% python3 -q
>>> import numpy as np
>>> from numpy import linalg as LA
>>> np.set_printoptions(precision=2, suppress=True, linewidth=160, floatmode="fixed")
>>> mat = np.load("mat.npy")
>>> mat
array([[  5,   5,  -5,  -2,  25,  -3],
       [  5,   1,   4,   3,  25,  -5],
       [ -4,   4,  -1,  -3, -20,  -5],
       [  1,  -3,  -2,   1,   5,   1]])
>>> out = np.array([[1, 0, 1], [1, 0, 1], [2, 0, 1], [0, 1, 1], [0, 0, 1], [0, 0, 1]])
>>> np.einsum("ik,kj->ij", mat, out)
array([[  0,  -2,  25],
       [ 14,   3,  33],
       [ -2,  -3, -29],
       [ -6,   1,   3]])
>>> np.einsum("ij->j", mat)
array([  7,   7,  -4,  -1,  35, -12])
>>> out @ mat
Traceback (most recent call last):
  File "<python-input-8>", line 1, in <module>
    out @ mat
    ~~~~^~~~~
ValueError: matmul: Input operand 1 has a mismatch in its core dimension 0, with gufunc signature (n?,k),(k,m?)->(n?,m?) (size 4 is different from 3)
>>> mat @ out
array([[  0,  -2,  25],
       [ 14,   3,  33],
       [ -2,  -3, -29],
       [ -6,   1,   3]])
>>> np.einsum("ij,ij->i", mat, mat)
array([713, 701, 467,  41])
>>> sig = 10 * 0.2 ** np.arange(3)
>>> q, _ = LA.qr(np.array([[-0.3, -1.7, 2.4], [-0.3, 0.9, -0.1], [-1.3, -1.6, 0.4]]))
>>> rng = np.random.default_rng(3458)
>>> feats = rng.normal(size=(20, 3)) * sig @ q
>>> feats
array([[ -3.91,   9.22, -10.39],
       [  2.41,  -7.63,   5.95],
       [ -1.41,   2.16,  -3.49],
       [  1.38,  -7.01,   2.05],
       [  0.73,  -7.35,   2.40],
       [  0.76,  -0.45,   3.46],
       [  1.96,  -8.02,   5.80],
       [ -4.02,   7.06, -11.28],
       [  1.87,  -2.34,   4.19],
       [  0.58,   2.06,   1.61],
       [  2.53,  -5.64,   7.40],
       [  5.00, -13.50,  14.86],
       [  3.25,  -6.76,   7.43],
       [ -2.37,   5.78,  -8.24],
       [ -1.05,  10.22,  -3.66],
       [  2.74, -11.39,   5.59],
       [  2.37,  -4.78,   4.78],
       [ -1.93,   4.75,  -7.70],
       [ -1.59,   4.94,  -4.48],
       [ -1.54,  -1.31,  -3.10]])
>>> def softmax(z):
...     e = np.exp(z - z.max(axis=-1, keepdims=True))
...     return e / e.sum(axis=-1, keepdims=True)
... 
>>> np.round(softmax(feats[18] + 3), 2) + 0
array([0.00, 1.00, 0.00])
>>> np.round(softmax(10 * feats[18]), 2) + 0
array([0.00, 1.00, 0.00])
>>> att = feats @ feats.T / np.sqrt(3)
>>> softmax(att).round(6).argmax(axis=1)
array([ 0, 11,  0, 11, 11, 11, 11,  0, 11, 14, 11, 11, 11,  0,  0, 11, 11,  0,  0,  7])
>>> softmax(att)[18] @ feats
array([ -3.91,   9.17, -10.41])
